$ python -q
>>> import numpy as np
>>> import numpy.linalg as la
>>> np.set_printoptions(suppress=True, linewidth=160)
>>> tidy = lambda a: np.round(a, 2) + 0
>>> A = np.loadtxt("test1.csv", delimiter=",")
>>> A
array([[ -3.75,  15.09,  -2.65],
       [ -3.63,  13.46,  -2.05],
       [ -1.37,   2.41,   1.25],
       [ -1.21,   2.1 ,   1.27],
       [ -0.28,   0.64,   0.83],
       [ -0.19,   0.52,   0.71],
       [ -0.03,   0.19,   0.29],
       [ -0.14,  -0.49,  -0.67],
       [ -1.18,  -2.04,  -1.86],
       [ -1.29,  -2.2 ,  -1.94],
       [ -3.3 ,  -5.  ,  -2.82],
       [ -4.28,  -6.4 ,  -3.06],
       [ -6.23,  -9.3 ,  -3.33],
       [ -6.73, -10.05,  -3.36],
       [ -9.26, -14.  ,  -3.41],
       [-12.24, -18.81,  -3.22],
       [-16.46, -25.88,  -2.66],
       [-19.41, -30.96,  -2.12]])
>>> D = la.norm(A[:, None] - A[None], axis=-1)
>>> np.flatnonzero(D[16] < D.mean() / 2)
array([16, 17])
>>> (D + 1e9 * np.eye(18)).round(6).argmin(axis=1)
array([ 1,  0,  3,  2,  5,  4,  5,  6,  9,  8, 11, 10, 13, 12, 13, 14, 17, 16])
>>> D.shape
(18, 18)
>>> tidy(D[:5, :5])
array([[ 0.  ,  1.74, 13.48, 13.8 , 15.26],
       [ 1.74,  0.  , 11.75, 12.08, 13.56],
       [13.48, 11.75,  0.  ,  0.35,  2.12],
       [13.8 , 12.08,  0.35,  0.  ,  1.79],
       [15.26, 13.56,  2.12,  1.79,  0.  ]])
>>> D[16].round(6).argsort(kind="stable")[:4]
array([16, 17, 15, 14])
>>> f = np.array([1, 2, 3])
>>> tidy(np.polyval(f, A[0]))
array([  9.56, 260.89,   4.72])
>>> tidy(np.convolve(A[0], f))
array([-3.75,  7.59, 16.28, 39.97, -7.95])
>>> tidy(np.correlate(A[0], A[6], "full"))
array([-1.09,  3.66,  2.21, -0.96,  0.08])
>>> tidy(np.cross(A[0, :3], A[6, :3]))
array([ 4.88,  1.17, -0.26])
>>> A2 = np.c_[A[:, :2] @ np.array([[4, 3], [3, 3]]), np.array([-2, -2, 1, -2, -2, 0, 1, 1, 1, 1, 0, 2, 0, 2, 2, 1, -2, 1])]
>>> tidy(A2)
array([[  30.27,   34.02,   -2.  ],
       [  25.86,   29.49,   -2.  ],
       [   1.75,    3.12,    1.  ],
       [   1.46,    2.67,   -2.  ],
       [   0.8 ,    1.08,   -2.  ],
       [   0.8 ,    0.99,    0.  ],
       [   0.45,    0.48,    1.  ],
       [  -2.03,   -1.89,    1.  ],
       [ -10.84,   -9.66,    1.  ],
       [ -11.76,  -10.47,    1.  ],
       [ -28.2 ,  -24.9 ,    0.  ],
       [ -36.32,  -32.04,    2.  ],
       [ -52.82,  -46.59,    0.  ],
       [ -57.07,  -50.34,    2.  ],
       [ -79.04,  -69.78,    2.  ],
       [-105.39,  -93.15,    1.  ],
       [-143.48, -127.02,   -2.  ],
       [-170.52, -151.11,    1.  ]])
>>> tidy(la.norm(la.qr(A)[0].T @ A2, axis=0) ** 2 / ((A2 ** 2).sum(axis=0) + 1e-12))
array([1.  , 1.  , 0.45])
>>> tidy(la.norm(A2 - A @ la.lstsq(A, A2)[0], axis=0))
array([0.  , 0.  , 4.64])
>>> la.matrix_rank(np.c_[A, A2])
np.int64(4)
